% python3 -q
>>> import numpy as np
>>> np.set_printoptions(precision=2, suppress=True, linewidth=140)
>>> rd = lambda a: np.round(a, 2) + 0
>>> feats = np.loadtxt("mat.csv", delimiter=",")
>>> feats
array([[ 0.,  1., -2.,  3., -3., -3.,  1., -3.,  1.,  2.],
       [ 0.,  0.,  3., -2.,  3., -2.,  1., -1.,  1., -3.],
       [ 0.,  0.,  0.,  3., -3.,  0.,  0.,  3.,  0.,  2.],
       [ 0.,  0.,  0.,  0., -1.,  0., -2., -1.,  2.,  3.],
       [ 0.,  0.,  0.,  0.,  0.,  1.,  0., -2.,  1., -1.],
       [ 0.,  0.,  0.,  0.,  0.,  0.,  1.,  0.,  2.,  1.],
       [ 0.,  0.,  0.,  0.,  0.,  0.,  0., -1., -3.,  2.],
       [ 0.,  0.,  0.,  0.,  0.,  0.,  0.,  0., -2., -3.],
       [ 0.,  0.,  0.,  0.,  0.,  0.,  0.,  0.,  0.,  0.],
       [ 0.,  0.,  0.,  0.,  0.,  0.,  0.,  0.,  0.,  0.]])
>>> np.linalg.matrix_rank(feats, rtol=0.1)
np.int64(7)
>>> np.argsort(-np.linalg.norm(feats, axis=0).round(6), kind="stable")[:3]
array([9, 4, 7])
>>> other = np.array([[-3, 1, -4],
...     [3, 3, 5],
...     [1, 3, -5],
...     [0, 0, 0],
...     [-3, -5, -4],
...     [2, -3, 1],
...     [1, 4, -3],
...     [1, -4, -2],
...     [-5, 5, 1],
...     [2, -4, -2]])
>>> np.einsum("ik,kj->ij", feats, other)
array([[  1.,  34.,  24.],
       [-21.,  25., -23.],
       [ 16.,  -5.,   2.],
       [ -4.,  -1.,   8.],
       [ -7.,  14.,   8.],
       [ -7.,  10.,  -3.],
       [ 18., -19.,  -5.],
       [  4.,   2.,   4.],
       [  0.,   0.,   0.],
       [  0.,   0.,   0.]])
>>> feats.sum(axis=0)
array([ 0.,  1.,  1.,  4., -4., -4.,  1., -5.,  2.,  3.])
>>> np.unravel_index(np.abs(feats).argmax(), feats.shape)
(np.int64(0), np.int64(3))
>>> rd(np.linalg.svd(feats, compute_uv=False))
array([9.18, 5.9 , 4.83, 4.15, 3.1 , 1.95, 1.37, 0.23, 0.  , 0.  ])
>>> feats.sum(axis=1)
array([-3.,  0.,  5.,  1., -1.,  4., -2., -5.,  0.,  0.])
>>> feats - feats[0]
array([[ 0.,  0.,  0.,  0.,  0.,  0.,  0.,  0.,  0.,  0.],
       [ 0., -1.,  5., -5.,  6.,  1.,  0.,  2.,  0., -5.],
       [ 0., -1.,  2.,  0.,  0.,  3., -1.,  6., -1.,  0.],
       [ 0., -1.,  2., -3.,  2.,  3., -3.,  2.,  1.,  1.],
       [ 0., -1.,  2., -3.,  3.,  4., -1.,  1.,  0., -3.],
       [ 0., -1.,  2., -3.,  3.,  3.,  0.,  3.,  1., -1.],
       [ 0., -1.,  2., -3.,  3.,  3., -1.,  2., -4.,  0.],
       [ 0., -1.,  2., -3.,  3.,  3., -1.,  3., -3., -5.],
       [ 0., -1.,  2., -3.,  3.,  3., -1.,  3., -1., -2.],
       [ 0., -1.,  2., -3.,  3.,  3., -1.,  3., -1., -2.]])
>>> np.linalg.matrix_rank(feats)
np.int64(8)
>>> np.diff(feats, axis=0)
array([[ 0., -1.,  5., -5.,  6.,  1.,  0.,  2.,  0., -5.],
       [ 0.,  0., -3.,  5., -6.,  2., -1.,  4., -1.,  5.],
       [ 0.,  0.,  0., -3.,  2.,  0., -2., -4.,  2.,  1.],
       [ 0.,  0.,  0.,  0.,  1.,  1.,  2., -1., -1., -4.],
       [ 0.,  0.,  0.,  0.,  0., -1.,  1.,  2.,  1.,  2.],
       [ 0.,  0.,  0.,  0.,  0.,  0., -1., -1., -5.,  1.],
       [ 0.,  0.,  0.,  0.,  0.,  0.,  0.,  1.,  1., -5.],
       [ 0.,  0.,  0.,  0.,  0.,  0.,  0.,  0.,  2.,  3.],
       [ 0.,  0.,  0.,  0.,  0.,  0.,  0.,  0.,  0.,  0.]])
>>> r0 = np.array([4, 3])
>>> np.array([np.convolve(row, r0, "same") for row in feats])
array([[  0.,   4.,  -5.,   6.,  -3., -21.,  -5.,  -9.,  -5.,  11.],
       [  0.,   0.,  12.,   1.,   6.,   1.,  -2.,  -1.,   1.,  -9.],
       [  0.,   0.,   0.,  12.,  -3.,  -9.,   0.,  12.,   9.,   8.],
       [  0.,   0.,   0.,   0.,  -4.,  -3.,  -8., -10.,   5.,  18.],
       [  0.,   0.,   0.,   0.,   0.,   4.,   3.,  -8.,  -2.,  -1.],
       [  0.,   0.,   0.,   0.,   0.,   0.,   4.,   3.,   8.,  10.],
       [  0.,   0.,   0.,   0.,   0.,   0.,   0.,  -4., -15.,  -1.],
       [  0.,   0.,   0.,   0.,   0.,   0.,   0.,   0.,  -8., -18.],
       [  0.,   0.,   0.,   0.,   0.,   0.,   0.,   0.,   0.,   0.],
       [  0.,   0.,   0.,   0.,   0.,   0.,   0.,   0.,   0.,   0.]])
>>> np.polyval(r0, feats[1])
array([ 3.,  3., 15., -5., 15., -5.,  7., -1.,  7., -9.])
>>> np.cross(feats[1, :3], feats[9, :3])
array([0., 0., 0.])
>>> F = np.loadtxt("arr.csv", delimiter=",")
>>> F
array([[0., 0., 0., 0., 0., 0., 0., 0., 1.],
       [0., 0., 0., 1., 0., 0., 0., 0., 0.],
       [0., 0., 0., 0., 1., 0., 0., 0., 0.],
       [0., 0., 0., 0., 0., 0., 0., 1., 0.],
       [1., 0., 0., 0., 0., 0., 0., 0., 0.],
       [0., 0., 0., 0., 0., 1., 0., 0., 0.],
       [0., 0., 1., 0., 0., 0., 0., 0., 0.],
       [0., 0., 0., 0., 0., 0., 1., 0., 0.],
       [0., 1., 0., 0., 0., 0., 0., 0., 0.]])
>>> F[:, 3] @ F[:, 8]
np.float64(0.0)
>>> rd(np.linalg.svd(F, compute_uv=False))
array([1., 1., 1., 1., 1., 1., 1., 1., 1.])
>>> rd(np.linalg.norm(F, axis=0))
array([1., 1., 1., 1., 1., 1., 1., 1., 1.])
>>> W1 = np.array([[0, 0, 5, 3, 0],
...     [2, 1, 0, 3, 0],
...     [0, 5, 3, 1, 0],
...     [4, 5, 2, 1, 0],
...     [5, 2, 2, 5, 4],
...     [3, 3, 4, 1, 1],
...     [2, 1, 4, 5, 4],
...     [0, 0, 5, 5, 1],
...     [2, 4, 4, 0, 3]])
>>> beta = np.array([-2, -2, -1, -1, 2])
>>> hid = np.maximum(F @ W1 + beta, 0)
>>> (hid > 0).astype(int)
array([[0, 1, 1, 0, 1],
       [1, 1, 1, 0, 1],
       [1, 0, 1, 1, 1],
       [0, 0, 1, 1, 1],
       [0, 0, 1, 1, 1],
       [1, 1, 1, 0, 1],
       [0, 1, 1, 0, 1],
       [0, 0, 1, 1, 1],
       [0, 0, 0, 1, 1]])
>>> C = np.array([[2, 3, 4], [-2, 5, -2], [4, -4, -4], [-2, 1, -4], [-5, 2, -4]])
>>> hid @ C
array([[-17.,   8., -36.],
       [ -8.,  21., -10.],
       [-28.,  21., -32.],
       [ -7.,  -6., -44.],
       [  2., -10., -32.],
       [ -3.,   2., -22.],
       [ -8.,  11., -22.],
       [-26.,   4., -52.],
       [-14.,   6., -16.]])
>>> W1 @ C
array([[ 14, -17, -32],
       [ -4,  14,  -6],
       [  0,  14, -26],
       [  4,  30,  -6],
       [-16,  30, -28],
       [  9,  11, -18],
       [-12,   8, -46],
       [  5, -13, -44],
       [ -3,  16, -28]])
>>> (hid @ C).round(6).argmax(axis=1)
array([1, 1, 1, 1, 0, 1, 1, 1, 1])
>>> A = np.array([[1.4, 0.0, -1.7, 0.2, 0.2, 0.8, 0.9, 0.7, 0.4, -1.6, -0.6, -0.1],
...     [0.0, -0.1, -1.2, -0.5, 1.1, 0.1, 0.6, -0.6, -0.3, 0.4, 0.4, -0.6],
...     [-0.8, -0.3, -0.7, -1.0, -0.6, -0.4, 0.7, -0.4, -0.7, -2.2, -1.4, 0.4],
...     [1.39, 0.01, -1.74, 0.24, 0.15, 0.82, 0.85, 0.67, 0.39, -1.6, -0.6, -0.09],
...     [-0.2, -0.5, -0.7, -0.3, -0.2, -0.6, -1.7, -1.8, -0.4, 1.4, -0.5, -0.9]])
>>> left, sigma, Vh = np.linalg.svd(A)
>>> rd(sigma)
array([5.02, 3.09, 2.87, 1.68, 0.05])
>>> np.argmax(sigma[:-1] / (sigma[1:] + 1e-6)) + 1
np.int64(4)
>>> other = left[:, :4] @ np.diag(sigma[:4]) @ Vh[:4]
>>> rd(np.linalg.norm(A - other) / np.linalg.norm(A))
np.float64(0.01)
>>> np.linalg.matrix_rank(A, rtol=0.05)
np.int64(4)
>>> rd(np.linalg.norm(A - other, 2)), rd(sigma[4])
(np.float64(0.05), np.float64(0.05))
>>> rd(np.abs(A - other).max())
np.float64(0.02)
>>> np.linalg.matrix_rank(other)
np.int64(4)
